>>> import numpy as np
>>> np.set_printoptions(precision=2, suppress=True, linewidth=200)
>>> rd = lambda a: np.round(a, 2) + 0
>>> A = np.array([[1, 1, 3, 3],
...     [1, 2, 0, 0],
...     [0, 1, 0, 2],
...     [3, 1, 3, 0],
...     [0, -1, 3, 3]])
>>> def softmax(z):
...     e = np.exp(z - z.max(axis=-1, keepdims=True))
...     return e / e.sum(axis=-1, keepdims=True)
... 
>>> rd(softmax(A).sum(axis=1))
array([1., 1., 1., 1., 1.])
>>> att = A @ A.T / np.sqrt(4)
>>> softmax(att).round(6).argmax(axis=1)
array([0, 1, 0, 3, 4])
>>> vec = np.array([4, 1, 2, 1])
>>> rhs = A @ vec
>>> rd(np.linalg.solve(A.T @ A, A.T @ rhs))
array([4., 1., 2., 1.])
>>> rhs
array([14,  6,  3, 19,  8])
>>> rng = np.random.default_rng(399768)
>>> rhs = rhs + 0.02 * rng.normal(size=5)
>>> rd(rhs)
array([13.98,  5.99,  3.01, 18.98,  8.06])
>>> beta, *_ = np.linalg.lstsq(A, rhs)
>>> [round(float(np.linalg.norm(np.linalg.solve(A.T @ A + lam * np.eye(4), A.T @ rhs))), 2) for lam in (0, 1, 10, 100)]
[4.7, 4.22, 3.26, 1.16]
>>> B = A / np.linalg.norm(A, axis=1, keepdims=True)
>>> G = B @ B.T
>>> rd(G[4])
array([ 0.87, -0.21,  0.51,  0.42,  1.  ])
>>> np.argwhere(np.triu(np.abs(G) > 0.95, 1))
array([], shape=(0, 2), dtype=int64)
>>> (G - 2 * np.eye(5)).round(6).argmax(axis=1)
array([4, 3, 0, 0, 0])
>>> B = np.array([[3, 1], [0, 3]])
>>> cent = np.kron(B, A)
>>> np.linalg.matrix_rank(cent)
np.int64(8)
>>> cent.shape
(10, 8)
>>> W = np.array([[0, 2, 0, 2, 1], [1, 1, 1, 1, 2], [3, 3, 1, 2, 3], [3, 3, 2, 0, 0]])
>>> beta = np.array([0, 1, 5, 1, 3])
>>> hid = np.maximum(A @ W + beta, 0)
>>> (hid > 0).mean(axis=0)
array([1., 1., 1., 1., 1.])
>>> np.linalg.matrix_rank(hid)
np.int64(5)
>>> hid
array([[19, 22, 15, 10, 15],
       [ 2,  5,  7,  5,  8],
       [ 7,  8, 10,  2,  5],
       [10, 17,  9, 14, 17],
       [17, 18, 13,  6, 10]])
>>> cent = np.array([[2, 1, 2], [-1, 0, -2], [0, 0, -1], [0, 2, -2], [-2, -1, 2]])
>>> (hid @ cent).round(6).argmax(axis=1)
array([1, 1, 1, 1, 1])
>>> K = np.loadtxt("out12.csv", delimiter=",")
>>> rd(K)
array([[ -1.26,  -6.91,  -6.78,   3.7 ],
       [ -1.6 ,  -5.35,  -0.32,   3.15],
       [ -4.52,  11.14,  29.72,  -4.57],
       [ -2.3 ,  -0.14,  -4.17,   0.05],
       [ -2.53,   0.84,   0.6 ,  -0.26],
       [ -1.49,  -4.86, -11.46,   2.33],
       [ -2.35,  -0.09,  -1.98,   0.13],
       [ -2.28,  -0.47,  -2.78,   0.31],
       [ -1.24,  -6.5 , -11.94,   3.22],
       [ -0.99, -10.19,   5.96,   6.16],
       [ -2.32,  -0.24,  -2.52,   0.19],
       [ -3.46,   6.51,   6.64,  -3.12],
       [ -3.43,   6.14,   7.91,  -2.85],
       [ -0.45, -10.91, -20.59,   5.25],
       [ -3.26,   3.86,  18.03,  -1.08],
       [ -2.01,  -2.58,  -0.12,   1.61],
       [ -3.15,   4.98,   1.41,  -2.53],
       [ -1.99,  -2.84,   0.79,   1.8 ],
       [ -3.14,   4.29,   7.03,  -1.86],
       [ -1.32,  -6.93,  -3.35,   3.88],
       [ -1.76,  -3.56,  -6.29,   1.86],
       [ -4.9 ,  14.55,  22.1 ,  -6.84],
       [ -1.51,  -5.85,  -1.53,   3.37],
       [ -3.43,   5.96,   9.46,  -2.67]])
>>> # rows and columns are dependent
>>> Uu, sv, Vt = np.linalg.svd(K)
>>> rd(sv)
array([60.78, 19.71, 11.06,  0.  ])
>>> np.argmax(sv[:-1] / (sv[1:] + 1e-6)) + 1
np.int64(3)
>>> B = Uu[:, :3] @ np.diag(sv[:3]) @ Vt[:3]
>>> rd(B)
array([[ -1.26,  -6.91,  -6.78,   3.7 ],
       [ -1.6 ,  -5.35,  -0.32,   3.15],
       [ -4.52,  11.14,  29.72,  -4.57],
       [ -2.3 ,  -0.14,  -4.17,   0.05],
       [ -2.53,   0.84,   0.6 ,  -0.26],
       [ -1.49,  -4.86, -11.46,   2.33],
       [ -2.35,  -0.09,  -1.98,   0.13],
       [ -2.28,  -0.47,  -2.78,   0.31],
       [ -1.24,  -6.5 , -11.94,   3.22],
       [ -0.99, -10.19,   5.96,   6.16],
       [ -2.32,  -0.24,  -2.52,   0.19],
       [ -3.46,   6.51,   6.64,  -3.12],
       [ -3.43,   6.14,   7.91,  -2.85],
       [ -0.45, -10.91, -20.59,   5.25],
       [ -3.26,   3.86,  18.03,  -1.08],
       [ -2.01,  -2.58,  -0.12,   1.61],
       [ -3.15,   4.98,   1.41,  -2.53],
       [ -1.99,  -2.84,   0.79,   1.8 ],
       [ -3.14,   4.29,   7.03,  -1.86],
       [ -1.32,  -6.93,  -3.35,   3.88],
       [ -1.76,  -3.56,  -6.29,   1.86],
       [ -4.9 ,  14.55,  22.1 ,  -6.84],
       [ -1.51,  -5.85,  -1.53,   3.37],
       [ -3.43,   5.96,   9.46,  -2.67]])
